In [1]: import numpy as np

In [2]: np.set_printoptions(precision=2, suppress=True, linewidth=140, floatmode="fixed")

In [3]: def rnd(a):
   ...:     return np.round(a, 2) + 0
   ...: 

In [4]: J = np.array([[-1.0, 1.0, 0.0, 0.0, 0.0],
   ...:     [0.0, -1.0, 1.0, 0.0, 0.0],
   ...:     [0.0, 0.0, -1.0, 1.0, 0.0],
   ...:     [0.0, 0.0, 0.0, -1.0, 1.0],
   ...:     [0.0, 0.0, 0.0, 0.0, -1.0]])

In [5]: J
Out[5]: 
array([[-1.00,  1.00,  0.00,  0.00,  0.00],
       [ 0.00, -1.00,  1.00,  0.00,  0.00],
       [ 0.00,  0.00, -1.00,  1.00,  0.00],
       [ 0.00,  0.00,  0.00, -1.00,  1.00],
       [ 0.00,  0.00,  0.00,  0.00, -1.00]])

In [6]: f = np.array([1, 3, 3, 3, 4])

In [7]: out = J + np.outer(f, np.eye(5)[4])

In [8]: np.linalg.matrix_rank(out - J)
Out[8]: np.int64(1)

In [9]: out
Out[9]: 
array([[-1.00,  1.00,  0.00,  0.00,  1.00],
       [ 0.00, -1.00,  1.00,  0.00,  3.00],
       [ 0.00,  0.00, -1.00,  1.00,  3.00],
       [ 0.00,  0.00,  0.00, -1.00,  4.00],
       [ 0.00,  0.00,  0.00,  0.00,  3.00]])

In [10]: rnd(np.linalg.det(out) / np.linalg.det(J)), rnd(1 + np.linalg.solve(J, f)[4])
Out[10]: (np.float64(-3.0), np.float64(-3.0))

In [11]: [int(np.linalg.matrix_rank(np.linalg.matrix_power(J, p))) for p in range(1, 6)]
Out[11]: [5, 5, 5, 5, 5]

In [12]: rnd(np.sort(np.linalg.eigvals(J)))
Out[12]: array([-1.00, -1.00, -1.00, -1.00, -1.00])

In [13]: P = np.triu(np.array([[3, 0, -2, -1, 0],
    ...:     [-1, -1, -1, -3, 0],
    ...:     [1, 2, 3, 2, 1],
    ...:     [3, 2, -3, 3, 0],
    ...:     [3, 0, -1, 3, 2]]), 1) + np.eye(5)

In [14]: out = P @ J @ np.linalg.inv(P)

In [15]: np.poly(out)
Out[15]: array([ 1.00,  5.00, 10.00, 10.00,  5.00,  1.00])

In [16]: P @ J - J @ P
Out[16]: 
array([[ 0.00,  0.00,  1.00,  1.00, -1.00],
       [ 0.00,  0.00,  0.00, -3.00, -4.00],
       [ 0.00,  0.00,  0.00,  0.00,  2.00],
       [ 0.00,  0.00,  0.00,  0.00,  0.00],
       [ 0.00,  0.00,  0.00,  0.00,  0.00]])

In [17]: out = J[0, 0] * J[1:] - np.outer(J[1:, 0], J[0])

In [18]: out
Out[18]: 
array([[ 0.00,  1.00, -1.00, -0.00, -0.00],
       [ 0.00, -0.00,  1.00, -1.00, -0.00],
       [ 0.00, -0.00, -0.00,  1.00, -1.00],
       [ 0.00, -0.00, -0.00, -0.00,  1.00]])

In [19]: np.flatnonzero(~out.round(6).any(axis=1))
Out[19]: array([], dtype=int64)

In [20]: np.linalg.matrix_rank(out), np.linalg.matrix_rank(J)
Out[20]: (np.int64(4), np.int64(5))

In [21]: rng = np.random.default_rng(913)

In [22]: lab = rng.permutation(5)

In [23]: lab
Out[23]: array([2, 1, 3, 0, 4])

In [24]: out = J[lab][:, lab]

In [25]: rnd(np.linalg.det(out)), rnd(np.linalg.det(J[lab]))
Out[25]: (np.float64(-1.0), np.float64(-1.0))

In [26]: np.allclose(out, J)
Out[26]: False
